>>> import numpy as np
>>> np.set_printoptions(precision=2, suppress=True, linewidth=100, legacy="1.25")
>>> rnd = lambda a: np.round(a, 2) + 0
>>> arr = np.array([[-3, -2, -1, 0, 1], [2, 3, 4, 5, 6], [7, 8, 9, 10, 11]])
>>> # null space of dimension 3
>>> np.linalg.lstsq(arr[:-1].T, arr[-1])[2]
2
>>> np.allclose(arr[:-1].T @ np.linalg.lstsq(arr[:-1].T, arr[-1])[0], arr[-1])
True
>>> np.abs(np.diag(np.linalg.qr(arr)[1])) > 1e-9
array([ True,  True, False])
>>> [round(float(x), 2) for x in np.linalg.svd(arr, compute_uv=False)[:3]]
[22.48, 3.85, 0.0]
>>> rank = np.linalg.matrix_rank(arr)
>>> rank
2
>>> ns = np.linalg.svd(arr)[2][rank:].T
>>> ns.shape
(5, 3)
>>> np.linalg.matrix_rank(arr.T @ arr), np.linalg.matrix_rank(arr @ arr.T)
(2, 2)
>>> U, s, Vh = np.linalg.svd(arr)
>>> evecs = Vh[:(s > 1e-8).sum()]
>>> rng = np.random.default_rng(5463)
>>> vec = arr[0] + 5 * arr[2] + rng.integers(2) * np.eye(5)[2]
>>> vec
array([32., 38., 44., 50., 56.])
>>> rnd(np.linalg.norm(vec - evecs.T @ evecs @ vec))
0.0
>>> np.allclose(evecs.T @ evecs @ vec, vec)
True
>>> np.linalg.matrix_rank(np.vstack([arr, vec]))
2
>>> other = arr[0, 0] * arr[1:] - np.outer(arr[1:, 0], arr[0])
>>> other
array([[  0,  -5, -10, -15, -20],
       [  0, -10, -20, -30, -40]])
>>> rnd(arr[:, 0] / arr[0, 0])
array([ 1.  , -0.67, -2.33])
>>> np.linalg.matrix_rank(other), np.linalg.matrix_rank(arr)
(1, 2)
>>> K = np.load("layer0.npy")
>>> rnd(K)
array([[-0.63,  1.45,  2.44,  0.74],
       [-0.88,  2.76,  0.29, -0.73],
       [ 0.84, -2.29, -1.74, -0.13],
       [-0.72,  1.81,  2.22,  0.52],
       [-0.88,  2.76,  0.26, -0.74],
       [-0.34,  1.59, -2.03, -1.49],
       [ 0.88, -2.76, -0.35,  0.7 ],
       [-0.1 ,  0.9 , -2.45, -1.48],
       [ 0.18,  0.06, -2.68, -1.33],
       [-0.59,  2.22, -1.36, -1.36],
       [ 0.5 , -0.99, -2.62, -0.97],
       [-0.35,  1.61, -2.01, -1.49],
       [-0.87,  2.76,  0.24, -0.75],
       [ 0.26, -0.2 , -2.7 , -1.26],
       [ 0.88, -2.76, -0.3 ,  0.72],
       [ 0.39, -0.61, -2.69, -1.12],
       [-0.11,  0.94, -2.43, -1.48]])
>>> G = K.T @ K
>>> rnd(np.trace(G)), rnd((K ** 2).sum())
(153.0, 153.0)
>>> (K @ K.T).shape
(17, 17)
>>> rnd(np.diag(G))
array([ 6.57, 61.87, 64.89, 19.67])
>>> np.linalg.matrix_rank(G)
2
>>> rnd(np.linalg.svd(K, compute_uv=False) ** 2)
array([79.98, 73.02,  0.  ,  0.  ])
>>> rnd(np.linalg.eigvalsh(G)[::-1])
array([79.98, 73.02,  0.  ,  0.  ])
